% ipython --no-banner

In [1]: import numpy as np

In [2]: np.set_printoptions(suppress=True, linewidth=160)

In [3]: W0 = np.array([[-1.0, -0.47, -0.17],
   ...:     [0.73, 0.12, 0.04],
   ...:     [1.0, 0.69, 0.27],
   ...:     [-0.6, -0.09, -0.03],
   ...:     [0.88, 0.18, 0.06],
   ...:     [-0.73, -0.12, -0.04],
   ...:     [0.0, 0.0, 0.0],
   ...:     [-0.43, -0.06, -0.02],
   ...:     [0.23, 0.03, 0.01],
   ...:     [-0.6, -0.09, -0.03],
   ...:     [1.0, 0.65, 0.25],
   ...:     [0.43, 0.06, 0.02]])

In [4]: D = np.linalg.norm(W0[:, None] - W0[None], axis=-1)

In [5]: D[:5, :5].round(2)
Out[5]: 
array([[0.  , 1.84, 2.35, 0.57, 2.  ],
       [1.84, 0.  , 0.67, 1.35, 0.16],
       [2.35, 0.67, 0.  , 1.81, 0.56],
       [0.57, 1.35, 1.81, 0.  , 1.51],
       [2.  , 0.16, 0.56, 1.51, 0.  ]])

In [6]: np.round(np.linalg.norm(W0, axis=1), 2)
Out[6]: array([1.12, 0.74, 1.24, 0.61, 0.9 , 0.74, 0.  , 0.43, 0.23, 0.61, 1.22, 0.43])

In [7]: np.linalg.matrix_rank(D ** 2)
Out[7]: np.int64(5)

In [8]: np.round(np.linalg.norm(W0 - W0.mean(axis=0), axis=1), 2)
Out[8]: array([1.22, 0.66, 1.14, 0.7 , 0.81, 0.83, 0.11, 0.53, 0.16, 0.7 , 1.11, 0.35])

In [9]: D.shape
Out[9]: (12, 12)

In [10]: D[6].round(6).argsort(kind="stable")[:4]
Out[10]: array([ 6,  8,  7, 11])

In [11]: D[6].round(2)
Out[11]: array([1.12, 0.74, 1.24, 0.61, 0.9 , 0.74, 0.  , 0.43, 0.23, 0.61, 1.22, 0.43])
